>>> import numpy as np
>>> np.set_printoptions(suppress=True, linewidth=140)
>>> E = np.load("w.npy")
>>> E.round(4)
array([[-1.0714, -0.6258,  1.2919,  0.7816, -0.5732,  1.2829,  0.3492,  1.1308,  1.3438],
       [ 1.0714,  0.1077,  0.7322,  0.1069,  0.1478,  0.9575,  0.1987,  1.4934, -2.021 ],
       [ 0.4121,  0.3669, -0.5222,  0.1399,  1.1223,  1.0179,  2.3543, -0.6559,  0.3673],
       [-1.1538,  1.7702, -1.1855, -0.1472,  0.6626, -0.1079, -0.1829,  1.606 ,  0.2115],
       [ 0.0824, -1.2735, -0.1679, -1.6796, -0.185 , -1.196 ,  1.1597,  1.2735,  0.301 ],
       [ 1.5659,  0.6688,  1.131 ,  0.6395,  1.0938, -1.1411, -0.2304,  0.5635,  1.2424],
       [-1.3187, -1.1222,  0.5183,  0.421 ,  2.1633, -0.4803, -0.2512, -0.1441, -0.7493],
       [-0.989 ,  1.3816,  1.7569, -0.5483, -0.5491, -0.8511,  0.9382, -0.6243, -0.6556],
       [ 0.1648,  0.3022,  0.6738, -2.1514,  0.8596,  1.3047, -0.9599, -0.3634,  0.5519]])
>>> q, evecs = np.linalg.qr(E[:, :5])[0], np.linalg.qr(E[:, 5:])[0]
>>> s = np.linalg.svd(q.T @ evecs, compute_uv=False)
>>> (s > 0.9).sum()
np.int64(0)
>>> s.round(4) + 0
array([0., 0., 0., 0.])
>>> arr = np.loadtxt("run12.csv", delimiter=",")
>>> arr.round(4)
array([[0.1923, 0.0385, 0.1538, 0.0192, 0.0385, 0.1154, 0.1731, 0.1731, 0.0769, 0.0192],
       [0.1224, 0.1837, 0.    , 0.0408, 0.1633, 0.102 , 0.0816, 0.0408, 0.1837, 0.0816],
       [0.0698, 0.0465, 0.0698, 0.093 , 0.0698, 0.0465, 0.0698, 0.186 , 0.2093, 0.1395],
       [0.    , 0.1053, 0.1842, 0.1053, 0.0789, 0.1579, 0.0263, 0.1053, 0.1842, 0.0526],
       [0.1224, 0.0408, 0.1837, 0.0816, 0.1429, 0.0816, 0.102 , 0.0816, 0.1633, 0.    ],
       [0.093 , 0.0698, 0.1628, 0.2093, 0.0233, 0.1395, 0.093 , 0.1395, 0.0698, 0.    ],
       [0.027 , 0.1081, 0.1081, 0.0811, 0.    , 0.2432, 0.2162, 0.0541, 0.    , 0.1622],
       [0.    , 0.1778, 0.1111, 0.0444, 0.0667, 0.0667, 0.0889, 0.1778, 0.1111, 0.1556],
       [0.12  , 0.18  , 0.16  , 0.14  , 0.02  , 0.12  , 0.02  , 0.02  , 0.08  , 0.14  ],
       [0.1273, 0.0364, 0.    , 0.1636, 0.1273, 0.1273, 0.0545, 0.1636, 0.1273, 0.0727]])
>>> A2 = np.linalg.inv(arr)
>>> np.round(np.linalg.inv(A2), 4) + 0
array([[0.1923, 0.0385, 0.1538, 0.0192, 0.0385, 0.1154, 0.1731, 0.1731, 0.0769, 0.0192],
       [0.1224, 0.1837, 0.    , 0.0408, 0.1633, 0.102 , 0.0816, 0.0408, 0.1837, 0.0816],
       [0.0698, 0.0465, 0.0698, 0.093 , 0.0698, 0.0465, 0.0698, 0.186 , 0.2093, 0.1395],
       [0.    , 0.1053, 0.1842, 0.1053, 0.0789, 0.1579, 0.0263, 0.1053, 0.1842, 0.0526],
       [0.1224, 0.0408, 0.1837, 0.0816, 0.1429, 0.0816, 0.102 , 0.0816, 0.1633, 0.    ],
       [0.093 , 0.0698, 0.1628, 0.2093, 0.0233, 0.1395, 0.093 , 0.1395, 0.0698, 0.    ],
       [0.027 , 0.1081, 0.1081, 0.0811, 0.    , 0.2432, 0.2162, 0.0541, 0.    , 0.1622],
       [0.    , 0.1778, 0.1111, 0.0444, 0.0667, 0.0667, 0.0889, 0.1778, 0.1111, 0.1556],
       [0.12  , 0.18  , 0.16  , 0.14  , 0.02  , 0.12  , 0.02  , 0.02  , 0.08  , 0.14  ],
       [0.1273, 0.0364, 0.    , 0.1636, 0.1273, 0.1273, 0.0545, 0.1636, 0.1273, 0.0727]])
>>> np.round(np.linalg.det(arr) * A2, 4) + 0
array([[0., 0., 0., 0., 0., 0., 0., 0., 0., 0.],
       [0., 0., 0., 0., 0., 0., 0., 0., 0., 0.],
       [0., 0., 0., 0., 0., 0., 0., 0., 0., 0.],
       [0., 0., 0., 0., 0., 0., 0., 0., 0., 0.],
       [0., 0., 0., 0., 0., 0., 0., 0., 0., 0.],
       [0., 0., 0., 0., 0., 0., 0., 0., 0., 0.],
       [0., 0., 0., 0., 0., 0., 0., 0., 0., 0.],
       [0., 0., 0., 0., 0., 0., 0., 0., 0., 0.],
       [0., 0., 0., 0., 0., 0., 0., 0., 0., 0.],
       [0., 0., 0., 0., 0., 0., 0., 0., 0., 0.]])
>>> np.allclose(A2, arr.T)
False
>>> (np.abs(A2) > 1e-9).astype(int)
array([[1, 1, 1, 1, 1, 1, 1, 1, 1, 1],
       [1, 1, 1, 1, 1, 1, 1, 1, 1, 1],
       [1, 1, 1, 1, 1, 1, 1, 1, 1, 1],
       [1, 1, 1, 1, 1, 1, 1, 1, 1, 1],
       [1, 1, 1, 1, 1, 1, 1, 1, 1, 1],
       [1, 1, 1, 1, 1, 1, 1, 1, 1, 1],
       [1, 1, 1, 1, 1, 1, 1, 1, 1, 1],
       [1, 1, 1, 1, 1, 1, 1, 1, 1, 1],
       [1, 1, 1, 1, 1, 1, 1, 1, 1, 1],
       [1, 1, 1, 1, 1, 1, 1, 1, 1, 1]])
